% python3 -q
>>> import numpy as np
>>> from numpy import linalg as LA
>>> np.set_printoptions(suppress=True, linewidth=140)
>>> data = np.load("arr.npy")
>>> data
array([[-2,  0, -1,  2],
       [ 0,  2, -2,  2],
       [ 0,  0,  1,  0],
       [ 0,  0,  0, -2]])
>>> # triangular
>>> Uu, s, vt = LA.svd(data, full_matrices=False)
>>> np.round(np.cumsum(s ** 2) / np.sum(s ** 2), 2)
array([0.73, 0.91, 0.99, 1.  ])
>>> (s > 1e-8).sum()
np.int64(4)
>>> np.round(Uu.T @ Uu, 2) + 0
array([[1., 0., 0., 0.],
       [0., 1., 0., 0.],
       [0., 0., 1., 0.],
       [0., 0., 0., 1.]])
>>> np.round(Uu.T @ data @ vt.T, 2) + 0
array([[4.36, 0.  , 0.  , 0.  ],
       [0.  , 2.14, 0.  , 0.  ],
       [0.  , 0.  , 1.41, 0.  ],
       [0.  , 0.  , 0.  , 0.61]])
>>> np.round(vt @ vt.T, 2) + 0
array([[1., 0., 0., 0.],
       [0., 1., 0., 0.],
       [0., 0., 1., 0.],
       [0., 0., 0., 1.]])
>>> theta = np.radians(60)
>>> r_ = np.eye(4)
>>> r_[0, 0] = r_[2, 2] = np.cos(theta)
>>> r_[0, 2], r_[2, 0] = -np.sin(theta), np.sin(theta)
>>> r_.round(2)
array([[ 0.5 ,  0.  , -0.87,  0.  ],
       [ 0.  ,  1.  ,  0.  ,  0.  ],
       [ 0.87,  0.  ,  0.5 ,  0.  ],
       [ 0.  ,  0.  ,  0.  ,  1.  ]])
>>> other = data @ r_.T
>>> other.round(2)
array([[-0.13,  0.  , -2.23,  2.  ],
       [ 1.73,  2.  , -1.  ,  2.  ],
       [-0.87,  0.  ,  0.5 ,  0.  ],
       [ 0.  ,  0.  ,  0.  , -2.  ]])
>>> np.round(LA.svd(data, compute_uv=False), 2), np.round(LA.svd(other, compute_uv=False), 2)
(array([4.36, 2.14, 1.41, 0.61]), array([4.36, 2.14, 1.41, 0.61]))
>>> np.round(np.kron(np.eye(2, dtype=int), other), 2)
array([[-0.13,  0.  , -2.23,  2.  , -0.  ,  0.  , -0.  ,  0.  ],
       [ 1.73,  2.  , -1.  ,  2.  ,  0.  ,  0.  , -0.  ,  0.  ],
       [-0.87,  0.  ,  0.5 ,  0.  , -0.  ,  0.  ,  0.  ,  0.  ],
       [ 0.  ,  0.  ,  0.  , -2.  ,  0.  ,  0.  ,  0.  , -0.  ],
       [-0.  ,  0.  , -0.  ,  0.  , -0.13,  0.  , -2.23,  2.  ],
       [ 0.  ,  0.  , -0.  ,  0.  ,  1.73,  2.  , -1.  ,  2.  ],
       [-0.  ,  0.  ,  0.  ,  0.  , -0.87,  0.  ,  0.5 ,  0.  ],
       [ 0.  ,  0.  ,  0.  , -0.  ,  0.  ,  0.  ,  0.  , -2.  ]])
>>> round(float(np.einsum("ij,ji->", other, other)), 2)
12.13
>>> round(float(LA.det(other[::-1])), 2)
8.0
>>> x = np.array([2, 3, 4, 0])
>>> rhs = data @ x
>>> c, lr = np.zeros(4), 1 / LA.norm(data, 2) ** 2
>>> for i in range(150):
...     c -= lr * data.T @ (data @ c - rhs)
...     if i % 50 == 0: print(i, round(LA.norm(data @ c - rhs), 2))
... 
0 5.54
50 0.78
100 0.3
>>> c.round(2)
array([2.08, 2.86, 3.9 , 0.02])
>>> mat = np.load("x.npy")
>>> mat.round(2)
array([[ 0.65, -0.58,  0.35,  0.35],
       [-0.58,  0.04,  0.58,  0.58],
       [ 0.35,  0.58,  0.65, -0.35],
       [ 0.35,  0.58, -0.35,  0.65]])
>>> other = np.array([[3, -1, -3], [-2, 3, -3], [2, -3, -1], [0, -1, 2]])
>>> np.round(np.einsum("ik,kj->ij", mat, other), 2)
array([[ 3.81, -3.77,  0.12],
       [-0.65, -1.62,  2.19],
       [ 1.19, -0.23, -4.12],
       [-0.81,  1.77, -1.12]])
>>> LA.matrix_rank(np.vstack([mat, other.T]))
np.int64(4)
>>> F = np.loadtxt("dump.csv", delimiter=",")
>>> F.round(2)
array([[ 8.81,  4.19,  2.2 ],
       [ 8.97,  2.04,  3.93],
       [-8.98, -3.06, -3.16],
       [ 1.13,  8.24, -5.55],
       [-4.49,  5.59, -6.97],
       [ 8.93,  3.55,  2.76],
       [ 8.47, -0.18,  5.3 ],
       [-4.67,  5.45, -6.97],
       [-7.38, -6.72,  0.58],
       [-5.71, -7.84,  2.44],
       [-5.43, -7.95,  2.7 ],
       [-8.41, -5.29, -1.12],
       [-7.67,  1.91, -6.12],
       [ 2.56, -6.89,  6.78],
       [ 1.53, -7.41,  6.54],
       [-7.42, -6.68,  0.53],
       [-8.58, -0.12, -5.14],
       [ 8.12,  5.8 ,  0.56],
       [-2.04, -8.37,  5.08],
       [-8.34,  0.54, -5.49],
       [-8.  ,  1.29, -5.85],
       [ 5.54, -4.66,  6.9 ]])
>>> [round(float(x), 2) for x in LA.svd(F, compute_uv=False)[:3]]
[36.1, 29.95, 0.0]
>>> LA.cond(F) > 100
np.True_
>>> Ac = F - F.mean(axis=0)
>>> Uu, s, vt = LA.svd(Ac, full_matrices=False)
>>> np.abs(vt[0]).argmax()
np.int64(0)
>>> (np.sign(Uu[:, 0]) == np.sign(Uu[0, 0])).astype(int)
array([1, 1, 0, 1, 0, 1, 1, 0, 0, 0, 0, 0, 0, 1, 1, 0, 0, 1, 1, 0, 0, 1])
>>> np.round(vt[0] * np.sign(vt[0, np.abs(vt[0]).argmax()]), 2)
array([0.88, 0.11, 0.45])
>>> np.round(s ** 2 / (s ** 2).sum(), 2) + 0
array([0.59, 0.41, 0.  ])
>>> np.searchsorted(np.cumsum(s ** 2) / (s ** 2).sum(), 0.9) + 1
np.int64(2)
>>> np.abs(Uu[:, 0]).argmax()
np.int64(1)
>>> arr = np.array([[2, 3, 4], [5, 6, 7], [8, 9, 10]])
>>> arr
array([[ 2,  3,  4],
       [ 5,  6,  7],
       [ 8,  9, 10]])
>>> rank = LA.matrix_rank(arr)
>>> rank
np.int64(2)
>>> ns = LA.svd(arr)[2][rank:].T
>>> LA.matrix_rank(arr.T @ arr), LA.matrix_rank(arr @ arr.T)
(np.int64(2), np.int64(2))
>>> [int(LA.matrix_rank(arr[:, :j + 1])) for j in range(3)]
[1, 2, 2]
>>> np.round(ns @ ns.T, 2)
array([[ 0.17, -0.33,  0.17],
       [-0.33,  0.67, -0.33],
       [ 0.17, -0.33,  0.17]])
>>> np.allclose(arr @ ns, 0)
True
>>> np.round(ns[:, 0] / ns[np.abs(ns[:, 0]).round(6).argmax(), 0], 2)
array([-0.5,  1. , -0.5])
>>> ns.shape
(3, 1)
>>> [int(LA.matrix_rank(arr[:i])) for i in range(1, len(arr) + 1)]
[1, 2, 2]
>>> [int(LA.matrix_rank(np.delete(arr, i, axis=0))) for i in range(3)]
[2, 2, 2]
>>> rng = np.random.default_rng(262)
>>> lab = rng.permutation(3)
>>> lab
array([1, 0, 2])
>>> other = arr[lab][:, lab]
>>> np.trace(other)
np.int64(18)
>>> round(LA.det(other), 2), np.round(LA.det(arr[lab]), 2)
(np.float64(0.0), np.float64(0.0))
>>> np.round(np.sort(np.abs(LA.eigvals(other))), 2) + 0
array([ 0.  ,  0.95, 18.95])
>>> np.diag(other)
array([ 6,  2, 10])
>>> np.trace(arr)
np.int64(18)
>>> arr @ arr
array([[ 51,  60,  69],
       [ 96, 114, 132],
       [141, 168, 195]])
>>> round(np.abs(LA.eigvals(arr)).max(), 2)
np.float64(18.95)
>>> LA.matrix_power(arr, 3)
array([[ 954, 1134, 1314],
       [1818, 2160, 2502],
       [2682, 3186, 3690]])
>>> J = np.load("a.npy")
>>> J
array([[-0.66, -1.21, 10.  ],
       [-2.5 , -0.69, 12.11],
       [-0.21, -0.51, 10.67],
       [-1.21,  1.58, 11.57],
       [ 0.72, -0.45, 12.49],
       [ 0.75, -1.97, 12.4 ],
       [-1.19, -1.14, 13.11],
       [ 0.77,  0.8 , 10.63],
       [-1.46, -2.93, 12.55],
       [ 0.96,  0.64, 11.15]])
>>> Ac = F - F.mean(axis=0)
>>> V = LA.svd(Ac)[2][:2]
>>> other = Ac - Ac @ V.T @ V
>>> np.round(LA.norm(other) / LA.norm(Ac), 2)
np.float64(0.0)
>>> LA.norm(other, axis=1).round(6).argmax()
np.int64(0)
>>> np.round(other.std(axis=0), 2) + 0
array([0., 0., 0.])
>>> np.round(np.diag(V.T @ V), 2)
array([0.81, 0.71, 0.49])
>>> feats = np.loadtxt("block0.csv", delimiter=",")
>>> feats
array([[1., 0., 0.],
       [0., 1., 0.],
       [3., 2., 1.]])
>>> # row 2 dominates
>>> lab = rng.permutation(3)
>>> other = feats[:, lab] * rng.choice([-1, 1], 3)
>>> other
array([[0., 1., 0.],
       [0., 0., 1.],
       [1., 3., 2.]])
>>> Uu, _, vt = LA.svd(feats.T @ other)
>>> np.round(Uu @ vt, 2) + 0
array([[0., 1., 0.],
       [0., 0., 1.],
       [1., 0., 0.]])
>>> lab
array([2, 0, 1])
>>> t3 = np.stack([other, 5 * other, other[::-1]])
>>> (t3 @ other.T).shape
(3, 3, 3)
>>> np.round(LA.det(t3), 2)
array([  1., 125.,  -1.])
>>> np.round(LA.norm(t3, axis=(1, 2)), 2)
array([ 4., 20.,  4.])
>>> LA.matrix_rank(t3.reshape(3, -1))
np.int64(2)
>>> lab = rng.permutation(3)
>>> lab
array([2, 0, 1])
>>> other = feats[lab][:, lab]
>>> np.diag(other)
array([1., 1., 1.])
>>> np.round(np.sort(np.abs(LA.eigvals(other))), 2)
array([1., 1., 1.])
>>> round(float(LA.det(other)), 2), np.round(LA.det(feats[lab]), 2)
(1.0, np.float64(1.0))
>>> LA.matrix_rank(arr)
np.int64(2)
>>> round(float(LA.norm(arr)), 2)
19.6
>>> arr.sum(axis=0)
array([15, 18, 21])
>>> np.diff(arr, axis=0)
array([[3, 3, 3],
       [3, 3, 3]])
>>> np.round(LA.svd(arr, compute_uv=False), 2) + 0
array([19.57,  0.92,  0.  ])
>>> np.abs(arr).max()
np.int64(10)
>>> other = np.array([[3, 2, 1], [1, 0, 0], [2, 1, 2]])
>>> m1 = np.triu(other)
>>> m1
array([[3, 2, 1],
       [0, 0, 0],
       [0, 0, 2]])
>>> np.round(np.sort(LA.eigvals(m1)), 2)
array([0., 2., 3.])
>>> LA.matrix_rank(m1 - m1[0, 0] * np.eye(3))
np.int64(2)
>>> Uu, s, vt = LA.svd(m1)
>>> np.argmax(s[:-1] / (s[1:] + 1e-6)) + 1
np.int64(2)
>>> other = Uu[:, :2] @ np.diag(s[:2]) @ vt[:2]
>>> other.round(2) + 0
array([[3., 2., 1.],
       [0., 0., 0.],
       [0., 0., 2.]])
>>> LA.matrix_rank(other)
np.int64(2)
>>> np.round(LA.norm(m1 - other) / LA.norm(m1), 2)
np.float64(0.0)
>>> np.abs(np.diag(LA.qr(m1)[1])) > 1e-9
array([ True, False,  True])
>>> np.allclose(m1[:-1].T @ LA.lstsq(m1[:-1].T, m1[-1])[0], m1[-1])
False
>>> np.round(m1 @ LA.pinv(m1) @ m1, 2) + 0
array([[3., 2., 1.],
       [0., 0., 0.],
       [0., 0., 2.]])
>>> u = np.array([0, 1, 0, 1])
>>> E = u[np.abs(np.subtract.outer(np.arange(4), np.arange(4)))]
>>> E
array([[0, 1, 0, 1],
       [1, 0, 1, 0],
       [0, 1, 0, 1],
       [1, 0, 1, 0]])
>>> # rank 2
>>> rank = LA.matrix_rank(E)
>>> rank
np.int64(2)
>>> ns = LA.svd(E)[2][rank:].T
>>> np.round(ns @ ns.T, 2) + 0
array([[ 0.5,  0. , -0.5,  0. ],
       [ 0. ,  0.5,  0. , -0.5],
       [-0.5,  0. ,  0.5,  0. ],
       [ 0. , -0.5,  0. ,  0.5]])
>>> [int(LA.matrix_rank(np.delete(E, i, axis=0))) for i in range(4)]
[2, 2, 2, 2]
>>> [round(float(x), 2) for x in LA.svd(E, compute_uv=False)[:3]]
[2.0, 2.0, 0.0]
>>> np.argsort(-LA.norm(E, axis=0).round(6), kind="stable")[:3]
array([0, 1, 2])
>>> E @ E
array([[2, 0, 2, 0],
       [0, 2, 0, 2],
       [2, 0, 2, 0],
       [0, 2, 0, 2]])
>>> np.argwhere(np.triu(E))
array([[0, 1],
       [0, 3],
       [1, 2],
       [2, 3]])
>>> Lm = np.diag(E.sum(axis=1)) - E
>>> Lm @ np.ones(4)
array([0., 0., 0., 0.])
>>> round(LA.det(Lm[1:, 1:]))
4
>>> LA.matrix_rank(Lm)
np.int64(3)
>>> Uu, s, vt = LA.svd(E)
>>> np.argmax(s[:-1] / (s[1:] + 1e-6)) + 1
np.int64(2)
>>> other = Uu[:, :2] @ np.diag(s[:2]) @ vt[:2]
>>> LA.matrix_rank(other)
np.int64(2)
>>> round(float(LA.norm(E - other) / LA.norm(E)), 2)
0.0
